% python3 -q
>>> import numpy as np
>>> np.set_printoptions(suppress=True, linewidth=160)
>>> def rnd(a):
...     return np.round(a, 3) + 0
... 
>>> E = np.load("w.npy")
>>> rnd(E)
array([[-0.518, -0.234, -0.397],
       [-0.23 , -0.815,  0.511],
       [ 0.173, -0.446, -0.761],
       [ 0.806, -0.288,  0.054]])
>>> # columns are unit length and at right angles
>>> rnd(np.linalg.svd(E, compute_uv=False))
array([1., 1., 1.])
>>> rnd(E - E[0])
array([[ 0.   ,  0.   ,  0.   ],
       [ 0.288, -0.581,  0.908],
       [ 0.691, -0.212, -0.364],
       [ 1.324, -0.054,  0.451]])
>>> rnd(np.linalg.norm(E))
np.float64(1.732)
>>> rnd(np.abs(E).max())
np.float64(0.815)
>>> x = np.array([8, 7, 3])
>>> np.sign((E @ x).round(6))
array([-1., -1., -1.,  1.])
>>> rnd((E * x).sum(axis=1))
array([-6.969, -6.015, -4.02 ,  4.593])
>>> other = np.c_[E[:, :2] @ np.array([[1, 1], [0, -2]]), np.array([2, 0, 2, 1])]
>>> rnd(other)
array([[-0.518, -0.051,  2.   ],
       [-0.23 ,  1.4  ,  0.   ],
       [ 0.173,  1.064,  2.   ],
       [ 0.806,  1.381,  1.   ]])
>>> rnd(np.linalg.norm(np.linalg.qr(E)[0].T @ other, axis=0) ** 2 / ((other ** 2).sum(axis=0) + 1e-12))
array([1.   , 1.   , 0.871])
>>> np.linalg.matrix_rank(other)
np.int64(3)
>>> x = np.array([-3, 5, 0])
>>> a = np.maximum(other @ x, 0)
>>> rnd(other.T @ a)
array([ 2.   , 22.   , 16.687])
>>> rnd(np.maximum(other @ x, 0) - np.maximum(-other @ x, 0))
array([1.3  , 7.69 , 4.8  , 4.487])
>>> rnd(np.tanh(other @ x))
array([0.862, 1.   , 1.   , 1.   ])
>>> A = np.load("test11.npy")
>>> A
array([[0, 2, 0],
       [0, 1, 0],
       [0, 0, 0]])
>>> # triangular
>>> rnd(A @ np.linalg.pinv(A) @ A)
array([[0., 2., 0.],
       [0., 1., 0.],
       [0., 0., 0.]])
>>> np.unique(A.round(6), axis=0).shape
(3, 3)
>>> rnd(np.trace(np.linalg.pinv(A) @ A))
np.float64(1.0)
>>> np.allclose(A[:-1].T @ np.linalg.lstsq(A[:-1].T, A[-1])[0], A[-1])
True
>>> (A - A.T) / 2
array([[ 0.,  1.,  0.],
       [-1.,  0.,  0.],
       [ 0.,  0.,  0.]])
>>> rnd(np.sort(np.abs(np.linalg.eigvals(A))))
array([0., 0., 1.])
>>> rnd(np.abs(np.linalg.eigvals(A)).max())
np.float64(1.0)
>>> r = np.linalg.matrix_rank(A)
>>> r
np.int64(1)
>>> N = np.linalg.svd(A)[2][r:].T
>>> N @ N.T
array([[1., 0., 0.],
       [0., 0., 0.],
       [0., 0., 1.]])
>>> [int(np.linalg.matrix_rank(A[:, :j + 1])) for j in range(3)]
[0, 1, 1]
>>> [int(np.linalg.matrix_rank(A[:i])) for i in range(1, len(A) + 1)]
[1, 1, 1]
>>> rnd(np.linalg.norm(A, axis=0))
array([0.   , 2.236, 0.   ])
>>> A[:, 2] @ A[:, 0]
np.int64(0)
>>> left, sigma, Vt = np.linalg.svd(A)
>>> V = Vt[:(sigma > 1e-8).sum()]
>>> rng = np.random.default_rng(96228)
>>> x = A[0] + 4 * A[2] + rng.integers(2) * np.eye(3)[1]
>>> x
array([0., 3., 0.])
>>> V.T @ V
array([[0., 0., 0.],
       [0., 1., 0.],
       [0., 0., 0.]])
>>> np.linalg.matrix_rank(np.vstack([A, x]))
np.int64(1)
>>> F = np.loadtxt("layer12.csv", delimiter=",")
>>> F
array([[ 2., -1.,  2.],
       [ 2.,  0.,  0.],
       [ 0.,  0.,  0.],
       [ 0.,  2.,  2.],
       [ 0.,  0.,  0.],
       [ 0.,  2.,  2.],
       [ 0.,  0.,  0.],
       [ 2., -1.,  2.],
       [ 4., -1.,  2.],
       [ 2., -1.,  2.],
       [ 2.,  2.,  2.],
       [ 0.,  0.,  0.],
       [ 0.,  2.,  2.],
       [ 2.,  0.,  0.],
       [ 0.,  0.,  0.],
       [ 0.,  0.,  0.],
       [ 2.,  0.,  0.],
       [ 2., -1.,  2.],
       [ 0.,  0.,  0.],
       [ 4., -1.,  2.],
       [ 2.,  2.,  2.],
       [ 0.,  0.,  0.],
       [ 0.,  0.,  0.],
       [ 0.,  2.,  2.],
       [ 4., -1.,  2.]])
>>> # row 4 repeats row 2
>>> Xc = F - F.mean(axis=0)
>>> V = np.linalg.svd(Xc)[2][:2]
>>> other = Xc - Xc @ V.T @ V
>>> rnd((Xc @ V.T).std(axis=0))
array([1.589, 1.136])
>>> rnd(np.cov(Xc @ V.T, rowvar=False))
array([[2.631, 0.   ],
       [0.   , 1.344]])
>>> rnd(np.diag(V.T @ V))
array([0.732, 0.693, 0.575])
